$ python -q
>>> import numpy as np
>>> import numpy.linalg as la
>>> np.set_printoptions(suppress=True, linewidth=140)
>>> def rnd(a):
...     return np.round(a, 2) + 0
... 
>>> A = np.load("case0.npy")
>>> A
array([[ 5, -6, -4,  0, -1,  6,  9,  6,  0,  0],
       [ 0,  0,  0, -7, -6,  0,  0,  0,  0, -7],
       [ 0,  0,  1, -6,  0,  0,  0,  0,  0,  0],
       [ 0,  0,  2,  0,  0,  1,  0,  0,  1,  0],
       [ 7,  0,  0,  0,  0, -7,  0,  2,  0,  0],
       [ 0,  2,  0,  2,  0,  0,  1, -5, -6, -7],
       [ 0,  0, -1,  0,  0,  0,  0,  0,  0,  0]])
>>> G = A.T @ A
>>> (A @ A.T).shape
(7, 7)
>>> np.trace(G), (A ** 2).sum()
(np.int64(630), np.int64(630))
>>> np.diag(G)
array([74, 40, 22, 89, 37, 86, 82, 65, 37, 98])
>>> la.matrix_rank(G)
np.int64(7)
>>> M2 = A / la.norm(A, axis=1)
Traceback (most recent call last):
  File "<python-input-11>", line 1, in <module>
    M2 = A / la.norm(A, axis=1)
         ~~^~~~~~~~~~~~~~~~~~~~
ValueError: operands could not be broadcast together with shapes (7,10) (7,) 
>>> M2 = A / la.norm(A, axis=1, keepdims=True)
>>> G = M2 @ M2.T
>>> np.argwhere(np.triu(np.abs(G) > 0.95, 1))
array([], shape=(0, 2), dtype=int64)
>>> (np.abs(G) > 0.9).astype(int)
array([[1, 0, 0, 0, 0, 0, 0],
       [0, 1, 0, 0, 0, 0, 0],
       [0, 0, 1, 0, 0, 0, 0],
       [0, 0, 0, 1, 0, 0, 0],
       [0, 0, 0, 0, 1, 0, 0],
       [0, 0, 0, 0, 0, 1, 0],
       [0, 0, 0, 0, 0, 0, 1]])
>>> rnd(G[1])
array([0.03, 1.  , 0.6 , 0.  , 0.  , 0.28, 0.  ])
>>> rnd(la.norm(M2, axis=1))
array([1., 1., 1., 1., 1., 1., 1.])
>>> print(A[2] @ A[1])
42
>>> f, v = A[3], A[2]
>>> print(f @ f)
6
>>> p = (f @ v) / (f @ f) * f
>>> rnd(p)
array([0.  , 0.  , 0.67, 0.  , 0.  , 0.33, 0.  , 0.  , 0.33, 0.  ])
>>> la.matrix_rank(np.outer(f, v))
np.int64(1)
>>> arr = np.load("w.npy")
>>> rnd(arr)
array([[0.01, 0.02, 0.03, 0.04, 0.05, 0.  , 0.04, 0.01, 0.04, 0.  ],
       [0.02, 0.05, 0.06, 0.1 , 0.12, 0.01, 0.09, 0.02, 0.09, 0.01],
       [0.03, 0.06, 0.08, 0.13, 0.15, 0.01, 0.12, 0.03, 0.12, 0.01],
       [0.04, 0.1 , 0.13, 0.22, 0.25, 0.01, 0.19, 0.04, 0.19, 0.01],
       [0.05, 0.12, 0.15, 0.25, 0.29, 0.02, 0.22, 0.05, 0.22, 0.02],
       [0.  , 0.01, 0.01, 0.01, 0.02, 0.  , 0.01, 0.  , 0.01, 0.  ],
       [0.04, 0.09, 0.12, 0.19, 0.22, 0.01, 0.17, 0.04, 0.17, 0.01],
       [0.01, 0.02, 0.03, 0.04, 0.05, 0.  , 0.04, 0.01, 0.04, 0.  ],
       [0.04, 0.09, 0.12, 0.19, 0.22, 0.01, 0.17, 0.04, 0.17, 0.01],
       [0.  , 0.01, 0.01, 0.01, 0.02, 0.  , 0.01, 0.  , 0.01, 0.  ]])
>>> # symmetric, so the eigenvalues are real
>>> evals, V = la.eigh(arr)
>>> rnd(np.abs(V[:, -1]))
array([0.09, 0.22, 0.28, 0.47, 0.54, 0.03, 0.41, 0.09, 0.41, 0.03])
>>> np.abs(V[:, -1]).round(6).argmax()
np.int64(4)
>>> rnd(evals.sum()), np.trace(arr)
(np.float64(1.0), np.float64(1.0))
>>> rnd(V.T @ V)
array([[1., 0., 0., 0., 0., 0., 0., 0., 0., 0.],
       [0., 1., 0., 0., 0., 0., 0., 0., 0., 0.],
       [0., 0., 1., 0., 0., 0., 0., 0., 0., 0.],
       [0., 0., 0., 1., 0., 0., 0., 0., 0., 0.],
       [0., 0., 0., 0., 1., 0., 0., 0., 0., 0.],
       [0., 0., 0., 0., 0., 1., 0., 0., 0., 0.],
       [0., 0., 0., 0., 0., 0., 1., 0., 0., 0.],
       [0., 0., 0., 0., 0., 0., 0., 1., 0., 0.],
       [0., 0., 0., 0., 0., 0., 0., 0., 1., 0.],
       [0., 0., 0., 0., 0., 0., 0., 0., 0., 1.]])
>>> rnd(evals)
array([0., 0., 0., 0., 0., 0., 0., 0., 0., 1.])
>>> m1 = np.load("a.npy")
>>> m1
array([[-1.71, -1.78,  7.12, -3.25, -0.39,  1.46, -1.76],
       [ 5.39, -0.04, -1.63,  0.4 ,  4.57,  2.93,  4.36],
       [ 1.34,  0.46, -3.42, -5.  ,  7.52, -0.69,  1.37],
       [-1.58,  4.41, -3.43, -4.96, -9.04,  2.64,  1.46],
       [ 0.38,  1.62, -7.68, -2.15,  4.95,  1.19, -1.46],
       [ 1.86, -0.02, -6.27,  1.03,  7.83, -0.06, -1.41],
       [-3.87,  4.42,  2.29,  1.21,  5.04, -0.61, -6.06],
       [-4.95, -1.83,  0.82,  0.53,  5.62, -0.44,  3.48],
       [ 7.44, -1.73,  2.62, -5.44, -3.24, -1.13, -7.14],
       [-4.92, -3.88, -0.64, -0.21,  6.44,  1.65, -2.94]])
>>> M2 = np.c_[m1[:, :1] @ np.array([[0]]), np.array([1, -3, 3, -3, 1, -2, 0, 1, 1, -3])]
>>> M2
array([[ 0.,  1.],
       [ 0., -3.],
       [ 0.,  3.],
       [ 0., -3.],
       [ 0.,  1.],
       [ 0., -2.],
       [ 0.,  0.],
       [ 0.,  1.],
       [ 0.,  1.],
       [ 0., -3.]])
>>> print(la.matrix_rank(np.c_[m1, M2]))
8
>>> rnd(la.norm(la.qr(m1)[0].T @ M2, axis=0) ** 2 / ((M2 ** 2).sum(axis=0) + 1e-12))
array([0.  , 0.75])
>>> print(la.matrix_rank(M2))
1
>>> M2 = m1 / la.norm(m1, axis=1, keepdims=True)
>>> G = M2 @ M2.T
>>> print(rnd(np.degrees(np.arccos(np.clip(G[3, 4], -1, 1)))))
90.09
>>> np.argwhere(np.triu(np.abs(G) > 0.95, 1))
array([], shape=(0, 2), dtype=int64)
>>> x0 = np.array([3, 0, 3, 3, 0, 0, 2])
>>> rhs = m1 @ x0
>>> rnd(la.lstsq(m1, rhs)[0])
array([3., 0., 3., 3., 0., 0., 2.])
>>> rng = np.random.default_rng(715)
>>> rhs = rhs + 0.05 * rng.normal(size=10)
>>> print(rnd(rhs))
[  2.95  21.18 -18.49 -27.03 -31.26 -13.   -13.28  -3.94  -0.47 -23.15]
>>> coef, *_ = la.lstsq(m1, rhs)
>>> rnd(m1.T @ (rhs - m1 @ coef))
array([0., 0., 0., 0., 0., 0., 0.])
>>> coef.round()
array([ 3., -0.,  3.,  3., -0.,  0.,  2.])
>>> rnd(la.norm(rhs - m1 @ coef))
np.float64(0.13)
>>> def softmax(z):
...     e = np.exp(z - z.max(axis=-1, keepdims=True))
...     return e / e.sum(axis=-1, keepdims=True)
... 
>>> rnd(softmax(m1[2]))
array([0.  , 0.  , 0.  , 0.  , 0.99, 0.  , 0.  ])
>>> rnd(softmax(m1).sum(axis=1))
array([1., 1., 1., 1., 1., 1., 1., 1., 1., 1.])
>>> rnd(softmax(m1[2] + -1))
array([0.  , 0.  , 0.  , 0.  , 0.99, 0.  , 0.  ])
>>> rnd(softmax(10 * m1[2]))
array([0., 0., 0., 0., 1., 0., 0.])
>>> att = m1 @ m1.T / np.sqrt(7)
>>> rnd(softmax(att))
array([[1.  , 0.  , 0.  , 0.  , 0.  , 0.  , 0.  , 0.  , 0.  , 0.  ],
       [0.  , 1.  , 0.  , 0.  , 0.  , 0.  , 0.  , 0.  , 0.  , 0.  ],
       [0.  , 0.  , 1.  , 0.  , 0.  , 0.  , 0.  , 0.  , 0.  , 0.  ],
       [0.  , 0.  , 0.  , 1.  , 0.  , 0.  , 0.  , 0.  , 0.  , 0.  ],
       [0.  , 0.  , 0.  , 0.  , 0.94, 0.06, 0.  , 0.  , 0.  , 0.  ],
       [0.  , 0.  , 0.  , 0.  , 0.  , 1.  , 0.  , 0.  , 0.  , 0.  ],
       [0.  , 0.  , 0.  , 0.  , 0.  , 0.  , 1.  , 0.  , 0.  , 0.  ],
       [0.  , 0.  , 0.  , 0.  , 0.  , 0.  , 0.  , 1.  , 0.  , 0.  ],
       [0.  , 0.  , 0.  , 0.  , 0.  , 0.  , 0.  , 0.  , 1.  , 0.  ],
       [0.  , 0.  , 0.  , 0.  , 0.  , 0.  , 0.  , 0.  , 0.  , 1.  ]])
>>> rnd(softmax(att + np.triu(np.full(att.shape, -np.inf), 1)))
array([[1., 0., 0., 0., 0., 0., 0., 0., 0., 0.],
       [0., 1., 0., 0., 0., 0., 0., 0., 0., 0.],
       [0., 0., 1., 0., 0., 0., 0., 0., 0., 0.],
       [0., 0., 0., 1., 0., 0., 0., 0., 0., 0.],
       [0., 0., 0., 0., 1., 0., 0., 0., 0., 0.],
       [0., 0., 0., 0., 0., 1., 0., 0., 0., 0.],
       [0., 0., 0., 0., 0., 0., 1., 0., 0., 0.],
       [0., 0., 0., 0., 0., 0., 0., 1., 0., 0.],
       [0., 0., 0., 0., 0., 0., 0., 0., 1., 0.],
       [0., 0., 0., 0., 0., 0., 0., 0., 0., 1.]])
>>> rnd(softmax(att)[2] @ m1)
array([ 1.34,  0.46, -3.42, -5.  ,  7.52, -0.69,  1.37])
